$ python -q
>>> import numpy as np
>>> from numpy import linalg as LA
>>> np.set_printoptions(suppress=True, linewidth=160)
>>> feats = np.loadtxt("layer2.csv", delimiter=",")
>>> print(feats)
[[  0.   4.  -4.   4.  -8.   4.   8.   4.  -8.  -4.]
 [  0.   4.  -4.   4.  -8.   4.   8.   4.  -8.  -4.]
 [  0.   8.  -8.   8. -16.   8.  16.   8. -16.  -8.]
 [  0.   2.  -2.   2.  -4.   2.   4.   2.  -4.  -2.]
 [  0.  -5.   5.  -5.  10.  -5. -10.  -5.  10.   5.]
 [  0.   4.  -4.   4.  -8.   4.   8.   4.  -8.  -4.]
 [  0.  -8.   8.  -8.  16.  -8. -16.  -8.  16.   8.]
 [  0.   6.  -6.   6. -12.   6.  12.   6. -12.  -6.]
 [  0.   0.   0.   0.   0.   0.   0.   0.   0.   0.]]
>>> U, sv, Vh = LA.svd(feats)
>>> print(np.argmax(sv[:-1] / (sv[1:] + 1e-6)) + 1)
1
>>> print(sv.round(1) + 0)
[65.9  0.   0.   0.   0.   0.   0.   0.   0. ]
>>> out = U[:, :1] @ np.diag(sv[:1]) @ Vh[:1]
>>> print(LA.matrix_rank(feats, rtol=0.05))
1
>>> print(LA.matrix_rank(out))
1
>>> print(out.round(1))
[[  0.   4.  -4.   4.  -8.   4.   8.   4.  -8.  -4.]
 [  0.   4.  -4.   4.  -8.   4.   8.   4.  -8.  -4.]
 [  0.   8.  -8.   8. -16.   8.  16.   8. -16.  -8.]
 [  0.   2.  -2.   2.  -4.   2.   4.   2.  -4.  -2.]
 [  0.  -5.   5.  -5.  10.  -5. -10.  -5.  10.   5.]
 [  0.   4.  -4.   4.  -8.   4.   8.   4.  -8.  -4.]
 [  0.  -8.   8.  -8.  16.  -8. -16.  -8.  16.   8.]
 [  0.   6.  -6.   6. -12.   6.  12.   6. -12.  -6.]
 [  0.   0.   0.   0.   0.   0.   0.   0.   0.   0.]]
>>> U, sv, Vh = LA.svd(feats)
>>> evecs = Vh[:(sv > 1e-8).sum()]
>>> rng = np.random.default_rng(16784)
>>> vec = feats[8] + -3 * feats[0] + rng.integers(2) * np.eye(10)[6]
>>> print(vec)
[  0. -12.  12. -12.  24. -12. -24. -12.  24.  12.]
>>> print(np.round(np.diag(evecs.T @ evecs), 1))
[0.  0.1 0.1 0.1 0.2 0.1 0.2 0.1 0.2 0.1]
>>> print(round(float(LA.norm(vec - evecs.T @ evecs @ vec)), 1))
0.0
>>> print(np.round(evecs.T @ evecs, 1))
[[ 0.   0.   0.   0.   0.   0.   0.   0.   0.   0. ]
 [ 0.   0.1 -0.1  0.1 -0.1  0.1  0.1  0.1 -0.1 -0.1]
 [ 0.  -0.1  0.1 -0.1  0.1 -0.1 -0.1 -0.1  0.1  0.1]
 [ 0.   0.1 -0.1  0.1 -0.1  0.1  0.1  0.1 -0.1 -0.1]
 [ 0.  -0.1  0.1 -0.1  0.2 -0.1 -0.2 -0.1  0.2  0.1]
 [ 0.   0.1 -0.1  0.1 -0.1  0.1  0.1  0.1 -0.1 -0.1]
 [ 0.   0.1 -0.1  0.1 -0.2  0.1  0.2  0.1 -0.2 -0.1]
 [ 0.   0.1 -0.1  0.1 -0.1  0.1  0.1  0.1 -0.1 -0.1]
 [ 0.  -0.1  0.1 -0.1  0.2 -0.1 -0.2 -0.1  0.2  0.1]
 [ 0.  -0.1  0.1 -0.1  0.1 -0.1 -0.1 -0.1  0.1  0.1]]
